% ipython --no-banner

In [1]: import numpy as np

In [2]: np.set_printoptions(precision=2, suppress=True, linewidth=140)

In [3]: m1 = np.load("case15.npy")

In [4]: print(m1)
[[ 0.3 -0.2 -1.1 -0.9  1.  -0.6  0.2]
 [-0.3  0.5  0.6  1.3 -0.8 -1.   0.3]
 [-0.8 -1.   1.6  0.  -0.4  0.3 -1. ]
 [ 0.   0.5 -0.9  0.3  0.4  1.9  0.6]
 [ 0.2 -0.2  0.8  0.2 -0.4  1.1 -1.4]
 [ 0.3  0.1 -1.4  0.9 -0.1  0.6  0.4]
 [-0.8  1.5 -1.2 -0.4  1.9  0.5 -0.7]
 [ 0.2  1.4 -0.4  0.2  0.4  1.3  0.2]
 [-1.1  0.2  0.3  0.4  0.3 -0.7  0.1]
 [-0.1  0.7 -0.1  0.4  0.9 -0.3  0.6]
 [ 0.9 -0.5 -0.2  0.9  2.6 -0.9  0.5]
 [ 1.1 -2.2 -1.3 -0.7  0.4  2.   1.4]]

In [5]: B = np.c_[m1[:, :2] @ np.array([[-5, -2], [2, -8]]), np.array([-3, 3, -1, -1, 1, 1, -2, -3, 2, 0, -1, 1])]

In [6]: print(B)
[[ -1.9   1.   -3. ]
 [  2.5  -3.4   3. ]
 [  2.    9.6  -1. ]
 [  1.   -4.   -1. ]
 [ -1.4   1.2   1. ]
 [ -1.3  -1.4   1. ]
 [  7.  -10.4  -2. ]
 [  1.8 -11.6  -3. ]
 [  5.9   0.6   2. ]
 [  1.9  -5.4   0. ]
 [ -5.5   2.2  -1. ]
 [ -9.9  15.4   1. ]]

In [7]: print(np.round(np.linalg.norm(B - m1 @ np.linalg.lstsq(m1, B)[0], axis=0), 2) + 0)
[0.   0.   3.54]

In [8]: print(np.linalg.norm(np.linalg.qr(m1)[0].T @ B, axis=0) ** 2 / ((B ** 2).sum(axis=0) + 1e-12))
[1.   1.   0.69]

In [9]: print(np.linalg.matrix_rank(B))
3

In [10]: X = np.array([[5.0, 0.0, 0.0, 0.0, 0.0, 0.0, 0.0, 0.0],
    ...:     [0.0, 1.0, 1.0, -3.0, -1.0, -2.0, -2.0, -3.0],
    ...:     [0.0, 2.0, -3.0, 2.0, -1.0, 1.0, 0.0, -2.0],
    ...:     [0.0, 2.0, -3.0, -2.0, 0.0, -2.0, 0.0, -3.0],
    ...:     [0.0, -2.0, 0.0, 0.0, 3.0, 0.0, 3.0, -3.0],
    ...:     [0.0, -1.0, -1.0, 2.0, 3.0, -3.0, -2.0, 2.0],
    ...:     [0.0, -3.0, -2.0, 0.0, 2.0, 2.0, 3.0, 0.0],
    ...:     [0.0, -2.0, 3.0, 0.0, -2.0, 0.0, 0.0, -2.0]])

In [11]: print(X)
[[ 5.  0.  0.  0.  0.  0.  0.  0.]
 [ 0.  1.  1. -3. -1. -2. -2. -3.]
 [ 0.  2. -3.  2. -1.  1.  0. -2.]
 [ 0.  2. -3. -2.  0. -2.  0. -3.]
 [ 0. -2.  0.  0.  3.  0.  3. -3.]
 [ 0. -1. -1.  2.  3. -3. -2.  2.]
 [ 0. -3. -2.  0.  2.  2.  3.  0.]
 [ 0. -2.  3.  0. -2.  0.  0. -2.]]

In [12]: Q, V = np.linalg.qr(X[:, :1])[0], np.linalg.qr(X[:, 1:])[0]

In [13]: sig = np.linalg.svd(Q.T @ V, compute_uv=False)

In [14]: print(np.round(np.linalg.norm(Q @ Q.T - V @ V.T, 2), 2))
1.0

In [15]: print(np.degrees(np.arccos(sig.clip(0, 1))))
[90.]

In [16]: print(sig.round(2) + 0)
[0.]

In [17]: mat = np.load("m.npy")

In [18]: print(mat)
[[0 0 0 1 0 0 0]
 [0 1 0 0 0 0 0]
 [0 0 0 0 0 0 1]
 [1 0 0 0 0 0 0]
 [0 0 1 0 0 0 0]
 [0 0 0 0 1 0 0]
 [0 0 0 0 0 1 0]]

In [19]: f = np.array([-1, 0, 1])

In [20]: print(np.convolve(mat[2], f))
[ 0  0  0  0  0  0 -1  0  1]

In [21]: print(np.array([np.convolve(row, f, "same") for row in mat]))
[[ 0  0 -1  0  1  0  0]
 [-1  0  1  0  0  0  0]
 [ 0  0  0  0  0 -1  0]
 [ 0  1  0  0  0  0  0]
 [ 0 -1  0  1  0  0  0]
 [ 0  0  0 -1  0  1  0]
 [ 0  0  0  0 -1  0  1]]
